% python3 -q
>>> import numpy as np
>>> np.set_printoptions(suppress=True, linewidth=140)
>>> def tidy(a):
...     return np.round(a, 3) + 0
... 
>>> u = np.array([-2, 1, 2, -1])
>>> r1 = np.array([-2, -3, -3, 2])
>>> W0 = np.outer(u, r1)
>>> W0
array([[ 4,  6,  6, -4],
       [-2, -3, -3,  2],
       [-4, -6, -6,  4],
       [ 2,  3,  3, -2]])
>>> # rows and columns are dependent
>>> np.linalg.cond(W0) > 100
np.True_
>>> tidy(np.linalg.norm(W0, 2) / np.linalg.norm(W0))
np.float64(1.0)
>>> [round(float(x), 3) for x in np.linalg.svd(W0, compute_uv=False)[:3]]
[16.125, 0.0, 0.0]
>>> np.argsort(-np.linalg.norm(W0, axis=0).round(6), kind="stable")[:3]
array([1, 2, 0])
>>> rk = np.linalg.matrix_rank(W0)
>>> rk
np.int64(1)
>>> null = np.linalg.svd(W0)[2][rk:].T
>>> np.linalg.matrix_rank(W0.T @ W0), np.linalg.matrix_rank(W0 @ W0.T)
(np.int64(1), np.int64(1))
>>> tidy(W0 @ null)
array([[0., 0., 0.],
       [0., 0., 0.],
       [0., 0., 0.],
       [0., 0., 0.]])
>>> null.shape
(4, 3)
>>> [int(np.linalg.matrix_rank(W0[:i])) for i in range(1, len(W0) + 1)]
[1, 1, 1, 1]
>>> [int(np.linalg.matrix_rank(W0[:, :j + 1])) for j in range(4)]
[1, 1, 1, 1]
>>> [int(np.linalg.matrix_rank(np.delete(W0, i, axis=0))) for i in range(4)]
[1, 1, 1, 1]
>>> Uu, s, Vt = np.linalg.svd(W0, full_matrices=False)
>>> Uu.shape, s.shape, Vt.shape
((4, 4), (4,), (4, 4))
>>> tidy(s)
array([16.125,  0.   ,  0.   ,  0.   ])
>>> tidy(Vt @ Vt.T)
array([[1., 0., 0., 0.],
       [0., 1., 0., 0.],
       [0., 0., 1., 0.],
       [0., 0., 0., 1.]])
>>> np.cumsum(s ** 2) / np.sum(s ** 2)
array([1., 1., 1., 1.])
>>> (s > 1e-8).sum()
np.int64(1)
>>> tidy(Uu.T @ Uu)
array([[1., 0., 0., 0.],
       [0., 1., 0., 0.],
       [0., 0., 1., 0.],
       [0., 0., 0., 1.]])
>>> tidy(s / s[0])
array([1., 0., 0., 0.])
>>> tidy(Uu.T @ W0 @ Vt.T)
array([[16.125,  0.   ,  0.   ,  0.   ],
       [ 0.   ,  0.   ,  0.   ,  0.   ],
       [ 0.   ,  0.   ,  0.   ,  0.   ],
       [ 0.   ,  0.   ,  0.   ,  0.   ]])
>>> other = np.array([[1, 3, 3], [0, 1, 0], [0, 0, 3], [1, 2, 1]])
>>> np.einsum("ij->j", W0)
array([0, 0, 0, 0])
>>> np.linalg.matrix_rank(W0 @ other)
np.int64(1)
>>> np.linalg.matrix_rank(np.vstack([W0, other.T]))
np.int64(4)
>>> np.einsum("ij,ij->i", W0, W0)
array([104,  26, 104,  26])
>>> J = np.load("mat.npy")
>>> tidy(J)
array([[ 0.275, -0.055,  0.183, -0.403],
       [-0.055,  0.011, -0.037,  0.081],
       [ 0.183, -0.037,  0.122, -0.269],
       [-0.403,  0.081, -0.269,  0.592]])
>>> evals, evecs = np.linalg.eigh(J)
>>> x0 = np.array([-1, -7, -5, 4])
>>> tidy(np.linalg.eigvalsh(J[1:, 1:]))
array([0.   , 0.   , 0.725])
>>> tidy(evecs * np.maximum(evals, 0) @ evecs.T)
array([[ 0.275, -0.055,  0.183, -0.403],
       [-0.055,  0.011, -0.037,  0.081],
       [ 0.183, -0.037,  0.122, -0.269],
       [-0.403,  0.081, -0.269,  0.592]])
>>> tidy(x0 @ J @ x0)
np.float64(21.301)
>>> x0 = np.array([2, -3, 5, 5])
>>> tidy(J @ x0)
array([-0.385,  0.077, -0.257,  0.565])
>>> tidy(np.trace(J))
np.float64(1.0)
>>> other = np.array([[3, 0, 5], [0, 2, 2]])
>>> cent = np.kron(other, J)
>>> np.linalg.matrix_rank(cent)
np.int64(2)
>>> evals, evecs = np.linalg.eigh(J)
>>> tidy(evecs.T @ J @ evecs)
array([[0., 0., 0., 0.],
       [0., 0., 0., 0.],
       [0., 0., 0., 0.],
       [0., 0., 0., 1.]])
>>> tidy(evecs @ np.diag(evals) @ evecs.T)
array([[ 0.275, -0.055,  0.183, -0.403],
       [-0.055,  0.011, -0.037,  0.081],
       [ 0.183, -0.037,  0.122, -0.269],
       [-0.403,  0.081, -0.269,  0.592]])
>>> (evals > 1e-8).sum(), (evals < -1e-8).sum()
(np.int64(1), np.int64(0))
>>> np.unique(J.round(6), axis=0).shape
(4, 4)
>>> tidy(np.trace(np.linalg.pinv(J) @ J))
np.float64(1.0)
>>> tidy(J @ np.linalg.pinv(J) @ J)
array([[ 0.275, -0.055,  0.183, -0.403],
       [-0.055,  0.011, -0.037,  0.081],
       [ 0.183, -0.037,  0.122, -0.269],
       [-0.403,  0.081, -0.269,  0.592]])
>>> M = np.loadtxt("block3.csv", delimiter=",")
>>> tidy(M)
array([[-0.134,  0.981, -0.115],
       [-0.762, -0.126, -0.482],
       [ 0.627,  0.075, -0.509],
       [-0.09 ,  0.129,  0.704]])
>>> x0 = np.array([5, 2, 0])
>>> rhs = M @ x0
>>> tidy(np.linalg.solve(M.T @ M, M.T @ rhs))
array([5., 2., 0.])
>>> tidy(rhs)
array([ 1.289, -4.061,  3.287, -0.19 ])
>>> rng = np.random.default_rng(710615)
>>> rhs = rhs + 0.02 * rng.normal(size=4)
>>> tidy(rhs)
array([ 1.306, -4.105,  3.305, -0.195])
>>> b, *_ = np.linalg.lstsq(M, rhs)
>>> tidy(np.linalg.norm(rhs - M @ b))
np.float64(0.013)
>>> tidy(M.T @ (rhs - M @ b))
array([0., 0., 0.])
>>> P = M @ np.linalg.solve(M.T @ M, M.T)
>>> np.linalg.matrix_rank(np.eye(4) - P)
np.int64(1)
>>> other = np.c_[M[:, :1] @ np.array([[1]]), np.array([1, 2, 0, 0])]
>>> tidy(other)
array([[-0.134,  1.   ],
       [-0.762,  2.   ],
       [ 0.627,  0.   ],
       [-0.09 ,  0.   ]])
>>> tidy(np.linalg.norm(np.linalg.qr(M)[0].T @ other, axis=0) ** 2 / ((other ** 2).sum(axis=0) + 1e-12))
array([1.   , 0.889])
>>> tidy(np.linalg.norm(other - M @ np.linalg.lstsq(M, other)[0], axis=0))
array([0.   , 0.746])
>>> np.linalg.matrix_rank(other)
np.int64(2)
>>> tidy(np.linalg.lstsq(M, other[:, 0])[0])
array([1., 0., 0.])
